>>> import numpy as np
>>> from numpy import linalg as LA
>>> np.set_printoptions(precision=3, suppress=True, linewidth=100)
>>> def tidy(a):
...     return np.round(a, 3) + 0
... 
>>> J = np.loadtxt("dump.csv", delimiter=",")
>>> print(J)
[[ 2.98   2.075  1.1    0.058]
 [ 2.97   2.079  0.987  0.039]
 [ 3.05   2.083  0.934  0.161]
 [ 3.077  1.983  0.983  0.093]
 [ 3.029  1.879  0.842  0.064]
 [ 0.     2.057  2.02   1.07 ]
 [ 0.192  2.11   2.055  1.095]
 [-0.054  1.941  1.953  0.992]
 [ 0.062  1.976  2.113  1.033]
 [-0.045  2.164  2.028  0.886]
 [ 1.019 -0.062  0.912  1.896]
 [ 0.971 -0.097  1.151  2.022]
 [ 0.935  0.123  1.083  2.001]
 [ 0.905  0.017  0.867  2.008]
 [ 1.177  0.194  1.009  2.083]]
>>> Y = J / np.sqrt((J ** 2).mean(axis=1, keepdims=True))
>>> print(LA.matrix_rank(J - J.mean(axis=1, keepdims=True)))
3
>>> rng = np.random.default_rng(8291)
>>> z = rng.integers(0, 2, 3)
>>> K = (z[:, None] == z) * -1 + np.eye(3)
>>> print(K)
[[ 0. -1.  0.]
 [-1.  0.  0.]
 [ 0.  0.  0.]]
>>> # symmetric
>>> evals, V = LA.eigh(K)
>>> print(tidy(np.abs(V[:, -1])))
[0.707 0.707 0.   ]
>>> print(tidy(V.T @ V))
[[1. 0. 0.]
 [0. 1. 0.]
 [0. 0. 1.]]
>>> print(tidy(LA.eigvalsh(K + -1 * np.eye(3))))
[-2. -1.  0.]
>>> F = np.abs(np.array([[0, 2, 2, -2], [2, 0, 1, -3], [1, 0, -1, -3], [-3, -3, -3, 1]])) + np.eye(4)
>>> F = F / F.sum(axis=1, keepdims=True)
>>> print(tidy(F))
[[0.143 0.286 0.286 0.286]
 [0.286 0.143 0.143 0.429]
 [0.167 0.    0.333 0.5  ]
 [0.273 0.273 0.273 0.182]]
>>> O, R = LA.qr(F)
>>> print(tidy(np.trace(O @ O.T)))
4.0
>>> print(tidy(abs(R[0, 0])), tidy(LA.norm(F[:, 0])))
0.452 0.452
>>> print(tidy(R))
[[-0.452 -0.345 -0.468 -0.655]
 [ 0.     0.239  0.062 -0.142]
 [ 0.     0.    -0.254 -0.24 ]
 [ 0.     0.     0.    -0.203]]
>>> print(np.allclose(R.T @ R, F.T @ F))
True
>>> P = np.triu(np.array([[8, 9, 3, 7], [9, 2, 4, 1], [5, 7, 4, 2], [5, 4, 2, 9]]), 1) + np.eye(4)
>>> Y = P @ F @ LA.inv(P)
>>> print(LA.matrix_rank(Y))
4
>>> print(tidy(np.trace(Y)), tidy(np.trace(F)))
0.801 0.801
>>> print(tidy(LA.det(Y)))
0.006
>>> W1 = np.array([[0, -9, 5, -2], [-3, -9, 3, 0], [4, -5, -4, -7], [9, -1, -4, 1]])
>>> c = np.array([2, 3, 3, 0])
>>> act = np.maximum(F @ W1 + c, 0)
>>> print(tidy(act))
[[4.857 0.    2.286 0.   ]
 [6.    0.    2.571 0.   ]
 [7.833 0.    0.5   0.   ]
 [3.909 0.    3.364 0.   ]]
>>> print((act > 0).mean(axis=0))
[1. 0. 1. 0.]
>>> cent = np.array([[-2, -3, -2], [-1, 0, 0], [1, -2, 0], [2, 2, 0]])
>>> print(tidy(act @ cent))
[[ -7.429 -19.143  -9.714]
 [ -9.429 -23.143 -12.   ]
 [-15.167 -24.5   -15.667]
 [ -4.455 -18.455  -7.818]]
>>> print((act @ cent).round(6).argmax(axis=1))
[0 0 0 0]
>>> mat = np.load("out0.npy")
>>> print(mat)
[[ 0  0 -6 -7]
 [ 0  0  6  6]
 [ 6 -6  0  2]
 [ 7 -6 -2  0]]
>>> # skew, so no eigenvalue has a real part
>>> left, sv, Vh = LA.svd(mat)
>>> print(np.argmax(sv[:-1] / (sv[1:] + 1e-6)) + 1)
2
>>> Y = left[:, :2] @ np.diag(sv[:2]) @ Vh[:2]
>>> print(tidy(LA.norm(mat - Y) / LA.norm(mat)))
0.037
>>> print(tidy(Y))
[[ 0.     0.075 -6.233 -6.786]
 [-0.075  0.     5.747  6.233]
 [ 6.233 -5.747  0.     2.003]
 [ 6.786 -6.233 -2.003  0.   ]]
>>> print(LA.matrix_rank(Y))
2
>>> print(tidy(LA.norm(mat - Y, 2)), tidy(sv[2]))
0.473 0.473
>>> print(tidy(np.abs(mat - Y).max()))
0.253
>>> z = rng.permutation(4)
>>> print(z)
[1 0 3 2]
>>> Y = mat[z][:, z]
>>> print(np.diag(Y))
[0 0 0 0]
>>> print(np.trace(Y))
0
>>> print(tidy(np.sort(np.abs(LA.eigvals(Y)))))
[ 0.473  0.473 12.68  12.68 ]
>>> print(tidy(LA.det(Y)), tidy(LA.det(mat[z])))
36.0 36.0
>>> P = np.triu(np.array([[1, 1, -1, 2], [-3, 2, 0, -2], [-2, -1, -1, 0], [2, 2, -3, -3]]), 1) + np.eye(4)
>>> Y = P @ mat @ LA.inv(P)
>>> print(Y)
[[  8. -14.   4. -47.]
 [-14.  26.  -4.  86.]
 [  6. -12.   6. -34.]
 [  7. -13.   5. -40.]]
>>> print(P @ mat - mat @ P)
[[  8.  -6.   2.   4.]
 [-14.  12.   4.   0.]
 [  0.  -6.   6. -24.]
 [  0.  -7.   7. -26.]]
>>> print(LA.matrix_rank(Y))
4
>>> print(tidy(LA.det(Y)))
36.0
>>> print(tidy(np.poly(Y)))
[  1.   0. 161.   0.  36.]
>>> print(np.trace(Y), np.trace(mat))
0.0 0
>>> print(LA.matrix_rank(mat, rtol=0.1))
2
>>> print(np.argsort(-LA.norm(mat, axis=0).round(6), kind="stable")[:3])
[3 0 2]
>>> print(LA.cond(mat) > 100)
False
>>> A = np.diag(3 * np.array([9, 0, -3])) + np.array([[0, 0, -1], [3, 5, 1], [5, 5, -4]])
>>> print(A)
[[ 27   0  -1]
 [  3   5   1]
 [  5   5 -13]]
>>> u = np.array([-3, -1, 1])
>>> Y = A + np.outer(u, np.eye(3)[1])
>>> print(Y)
[[ 27.  -3.  -1.]
 [  3.   4.   1.]
 [  5.   6. -13.]]
>>> print(LA.matrix_rank(LA.inv(Y) - LA.inv(A), tol=1e-8))
1
>>> evals, V = LA.eig(A)
>>> print(tidy(np.sort(LA.eigvals(A @ A))))
[ 28.246 173.482 721.272]
>>> print(tidy(np.sort(LA.eigvals(A.T))))
[-13.171   5.315  26.857]
>>> print(tidy(np.sort(LA.eigvals(LA.inv(A)))))
[-0.076  0.037  0.188]
>>> print(tidy(A @ V[:, 0] - evals[0] * V[:, 0]))
[0. 0. 0.]
>>> print(tidy(evals))
[ 26.857 -13.171   5.315]
>>> print(tidy(LA.det(A)))
-1880.0
>>> print(np.trace(A))
19
>>> print(LA.matrix_power(A, 3))
[[19463   -95  -547]
 [ 2762    95    72]
 [ 3020   645 -2322]]
>>> print(np.allclose(A @ A.T, A.T @ A))
False
>>> assert A == A.T
Traceback (most recent call last):
  File "<python-input-83>", line 1, in <module>
    assert A == A.T
           ^^^^^^^^
ValueError: The truth value of an array with more than one element is ambiguous. Use a.any() or a.all()
>>> print(tidy(np.abs(LA.eigvals(A)).max()))
26.857
>>> print((A + A.T) / 2)
[[ 27.    1.5   2. ]
 [  1.5   5.    3. ]
 [  2.    3.  -13. ]]
>>> print(A @ A)
[[724  -5 -14]
 [101  30 -11]
 [ 85 -40 169]]
>>> A.inv()
Traceback (most recent call last):
  File "<python-input-87>", line 1, in <module>
    A.inv()
    ^^^^^
AttributeError: 'numpy.ndarray' object has no attribute 'inv'
>>> print(tidy(np.sort(np.abs(LA.eigvals(A)))))
[ 5.315 13.171 26.857]
>>> x0 = np.array([1, 1, 0])
>>> y = A @ x0
>>> print(y)
[27  8 10]
>>> print(tidy(LA.solve(A, A[:, 1])))
[0. 1. 0.]
>>> print(tidy(LA.solve(A, 5 * y)))
[5. 5. 0.]
>>> print(tidy(LA.solve(A, y + A[:, 0])))
[2. 1. 0.]
>>> feats = np.load("run16.npy")
>>> print(feats)
[[ -4  -4  -2   2]
 [ -1  -6  -2   5]
 [ -3  -9  -6   6]
 [ -7  -7  -8   4]
 [ -8  -8 -11   1]
 [ -4  -8  -9  -4]
 [ -7  -4 -14  -8]
 [ -6  -8 -17 -13]
 [ -1  -8 -19 -15]
 [  1  -8 -18 -14]
 [ -3 -10 -20 -14]
 [ -7 -11 -24 -15]
 [-10 -14 -20 -20]
 [-14 -16 -21 -19]
 [-13 -11 -22 -17]
 [-11 -16 -25 -14]
 [ -6 -12 -21 -17]
 [ -7 -14 -18 -13]]
>>> G = np.cov(feats, rowvar=False)
>>> print(np.argsort(-feats.std(axis=0).round(6), kind="stable"))
[3 2 0 1]
>>> print(np.argwhere(np.triu(np.abs(np.corrcoef(feats.T)) > 0.8, 1)))
[[2 3]]
>>> print(tidy(G))
[[16.853  9.235 13.873 14.559]
 [ 9.235 13.294 19.196 21.353]
 [13.873 19.196 53.428 60.461]
 [14.559 21.353 60.461 80.265]]
>>> print(G.shape)
(4, 4)
>>> print(tidy(feats.std(axis=0)))
[3.99  3.543 7.104 8.707]
>>> print(tidy(np.corrcoef(feats[:, 3], feats[:, 0])[0, 1]))
0.396
>>> print(tidy(LA.eigvalsh(G)[::-1]))
[139.327  15.652   5.089   3.772]
>>> dist = LA.norm(feats[:, None] - feats[None], axis=-1)
>>> print(dist[0].round(6).argsort(kind="stable")[:4])
[0 1 2 3]
>>> print(np.flatnonzero(dist[0] < dist.mean() / 2))
[0 1]
>>> print(tidy(dist[:5, :5]))
[[ 0.     4.69   7.616  7.616 10.677]
 [ 4.69   0.     5.477  8.602 12.247]
 [ 7.616  5.477  0.     5.292  8.718]
 [ 7.616  8.602  5.292  0.     4.472]
 [10.677 12.247  8.718  4.472  0.   ]]
>>> print(LA.matrix_rank(dist ** 2))
6
>>> data = np.loadtxt("case19.csv", delimiter=",")
>>> print(data)
[[ 2.  3.  0.  0.  0.]
 [ 3.  1.  3.  0.  0.]
 [ 0.  3. -2.  3.  0.]
 [ 0.  0.  3.  1.  3.]
 [ 0.  0.  0.  3.  0.]]
>>> O = data.astype(float).copy()
>>> for j in range(5):
...     O[:, j] -= O[:, :j] @ (O[:, :j].T @ O[:, j])
...     O[:, j] /= LA.norm(O[:, j])
... 
>>> print(tidy(O.T @ data))
[[ 3.606  2.496  2.496  0.     0.   ]
 [ 0.     3.573 -2.583  2.519  0.   ]
 [ 0.     0.     3.016  1.162  2.984]
 [ 0.     0.     0.     3.362 -0.139]
 [ 0.     0.     0.     0.     0.276]]
>>> left, sv, Vh = LA.svd(data)
>>> print(tidy(sv))
[5.548 5.526 4.    2.158 0.136]
>>> print(np.argmax(sv[:-1] / (sv[1:] + 1e-6)) + 1)
4
>>> Y = left[:, :4] @ np.diag(sv[:4]) @ Vh[:4]
>>> print(tidy(LA.norm(data - Y, 2)), tidy(sv[4]))
0.136 0.136
>>> print(tidy(LA.norm(data - Y) / LA.norm(data)))
0.015
>>> print(LA.matrix_rank(Y))
4
>>> print(tidy(np.abs(data - Y).max()))
0.05
>>> print((data + data.T) / 2)
[[ 2.  3.  0.  0.  0.]
 [ 3.  1.  3.  0.  0.]
 [ 0.  3. -2.  3.  0.]
 [ 0.  0.  3.  1.  3.]
 [ 0.  0.  0.  3.  0.]]
>>> print(tidy(LA.det(data)))
36.0
>>> print(tidy(LA.matrix_power(data, 3)))
[[ 53.  75.   9.  27.   0.]
 [ 75.  37.  90.   0.  27.]
 [  9.  90. -62.  90.  -9.]
 [ 27.   0.  90.  19.  57.]
 [  0.  27.  -9.  57.   9.]]
>>> print(data @ data)
[[13.  9.  9.  0.  0.]
 [ 9. 19. -3.  9.  0.]
 [ 9. -3. 22. -3.  9.]
 [ 0.  9. -3. 19.  3.]
 [ 0.  0.  9.  3.  9.]]
>>> z = rng.permutation(5)
>>> print(z)
[0 4 1 3 2]
>>> Y = data[z][:, z]
>>> print(np.allclose(Y, data))
False
>>> print(Y)
[[ 2.  0.  3.  0.  0.]
 [ 0.  0.  0.  3.  0.]
 [ 3.  0.  1.  0.  3.]
 [ 0.  3.  0.  1.  3.]
 [ 0.  0.  3.  3. -2.]]
>>> print(tidy(np.sort(np.abs(LA.eigvals(Y)))))
[0.136 2.158 4.    5.526 5.548]
>>> print(tidy(LA.det(Y)), tidy(LA.det(data[z])))
36.0 36.0
>>> evals, V = LA.eigh(Y)
>>> print(np.abs(V[:, -1]).round(6).argmax())
2
>>> print(tidy(LA.eigvalsh(Y + 4 * np.eye(5))))
[-1.526  1.842  4.136  8.     9.548]
>>> print(tidy(LA.eigvalsh(Y @ Y)))
[ 0.018  4.658 16.    30.538 30.785]
>>> print(tidy(np.abs(V[:, -1])))
[0.507 0.223 0.6   0.413 0.403]
>>> print(np.unique(evals.round(6) + 0, return_counts=True)[1])
[1 1 1 1 1]
>>> print(tidy(LA.svd(Y, compute_uv=False)))
[5.548 5.526 4.    2.158 0.136]
>>> W0 = np.load("m.npy")
>>> print(W0)
[[-3  0  0  0]
 [ 1  1  0  0]
 [ 5 -4  4  0]
 [ 1 -5 -2 -5]]
>>> # triangular
>>> print(LA.matrix_power(W0 - np.diag(np.diag(W0)), 4))
[[0 0 0 0]
 [0 0 0 0]
 [0 0 0 0]
 [0 0 0 0]]
>>> print(tidy(np.sort(LA.eigvals(W0))))
[-5. -3.  1.  4.]
>>> print([int(LA.matrix_rank(LA.matrix_power(W0, p))) for p in range(1, 5)])
[4, 4, 4, 4]
>>> print(W0 @ W0)
[[  9   0   0   0]
 [ -2   1   0   0]
 [  1 -20  16   0]
 [-23  28   2  25]]
>>> u = np.array([0, 1, -3, 2])
>>> Y = W0 + np.outer(u, np.eye(4)[1])
>>> print(Y)
[[-3.  0.  0.  0.]
 [ 1.  2.  0.  0.]
 [ 5. -7.  4.  0.]
 [ 1. -3. -2. -5.]]
>>> print(LA.matrix_rank(LA.inv(Y) - LA.inv(W0), tol=1e-8))
1
>>> x0 = np.array([3, 0, 3])
>>> h = np.maximum(A @ x0, 0)
>>> print(h)
[78 12  0]
>>> print(A * (h > 1e-9)[:, None])
[[27  0 -1]
 [ 3  5  1]
 [ 0  0  0]]
>>> print(np.maximum(A @ (3 * x0), 0))
[234  36   0]
>>> print(A.T @ h)
[2142   60  -66]
